In [1]: import numpy as np

In [2]: import numpy.linalg as la

In [3]: np.set_printoptions(precision=2, suppress=True, linewidth=100)

In [4]: tidy = lambda a: np.round(a, 2) + 0

In [5]: rng = np.random.default_rng(1397)

In [6]: M = (rng.random((4, 4)) < 0.3) + np.eye(4)

In [7]: M /= M.sum(axis=1, keepdims=True)

In [8]: tidy(M)
Out[8]: 
array([[1.  , 0.  , 0.  , 0.  ],
       [0.33, 0.33, 0.33, 0.  ],
       [0.5 , 0.  , 0.5 , 0.  ],
       [0.33, 0.33, 0.  , 0.33]])

In [9]: # rows sum to 1

In [10]: tidy(np.trace(M))
Out[10]: np.float64(2.17)

In [11]: la.determinant(M)
Traceback (most recent call last):
  Cell In[11], line 1
    la.determinant(M)
AttributeError: module 'numpy.linalg' has no attribute 'determinant'


In [12]: M.sum(axis=1)
Out[12]: array([1., 1., 1., 1.])

In [13]: tidy(la.matrix_power(M, 2))
Out[13]: 
array([[1.  , 0.  , 0.  , 0.  ],
       [0.61, 0.11, 0.28, 0.  ],
       [0.75, 0.  , 0.25, 0.  ],
       [0.56, 0.22, 0.11, 0.11]])

In [14]: M @ np.ones(4)
Out[14]: array([1., 1., 1., 1.])

In [15]: p = np.eye(4)[3]

In [16]: for _ in range(6):
    ...:     p = p @ M
    ...:     print(p.round(2))
    ...: 
[0.33 0.33 0.   0.33]
[0.56 0.22 0.11 0.11]
[0.72 0.11 0.13 0.04]
[0.84 0.05 0.1  0.01]
[0.91 0.02 0.07 0.  ]
[0.95 0.01 0.04 0.  ]

In [17]: data = np.loadtxt("case17.csv", delimiter=",")

In [18]: data
Out[18]: 
array([[1.  , 0.2 , 0.04, 0.01, 0.  , 0.  , 0.  , 0.  ],
       [0.2 , 1.  , 0.2 , 0.04, 0.01, 0.  , 0.  , 0.  ],
       [0.04, 0.2 , 1.  , 0.2 , 0.04, 0.01, 0.  , 0.  ],
       [0.01, 0.04, 0.2 , 1.  , 0.2 , 0.04, 0.01, 0.  ],
       [0.  , 0.01, 0.04, 0.2 , 1.  , 0.2 , 0.04, 0.01],
       [0.  , 0.  , 0.01, 0.04, 0.2 , 1.  , 0.2 , 0.04],
       [0.  , 0.  , 0.  , 0.01, 0.04, 0.2 , 1.  , 0.2 ],
       [0.  , 0.  , 0.  , 0.  , 0.01, 0.04, 0.2 , 1.  ]])

In [19]: # symmetric, so the eigenvalues are real

In [20]: left, sig, VT = la.svd(data, full_matrices=False)

In [21]: tidy(left.T @ data @ VT.T)
Out[21]: 
array([[1.45, 0.  , 0.  , 0.  , 0.  , 0.  , 0.  , 0.  ],
       [0.  , 1.32, 0.  , 0.  , 0.  , 0.  , 0.  , 0.  ],
       [0.  , 0.  , 1.16, 0.  , 0.  , 0.  , 0.  , 0.  ],
       [0.  , 0.  , 0.  , 1.  , 0.  , 0.  , 0.  , 0.  ],
       [0.  , 0.  , 0.  , 0.  , 0.88, 0.  , 0.  , 0.  ],
       [0.  , 0.  , 0.  , 0.  , 0.  , 0.79, 0.  , 0.  ],
       [0.  , 0.  , 0.  , 0.  , 0.  , 0.  , 0.72, 0.  ],
       [0.  , 0.  , 0.  , 0.  , 0.  , 0.  , 0.  , 0.68]])

In [22]: left.shape, sig.shape, VT.shape
Out[22]: ((8, 8), (8,), (8, 8))

In [23]: np.allclose(left * sig @ VT, data)
Out[23]: True

In [24]: tidy(np.cumsum(sig ** 2) / np.sum(sig ** 2))
Out[24]: array([0.25, 0.45, 0.61, 0.72, 0.81, 0.89, 0.95, 1.  ])
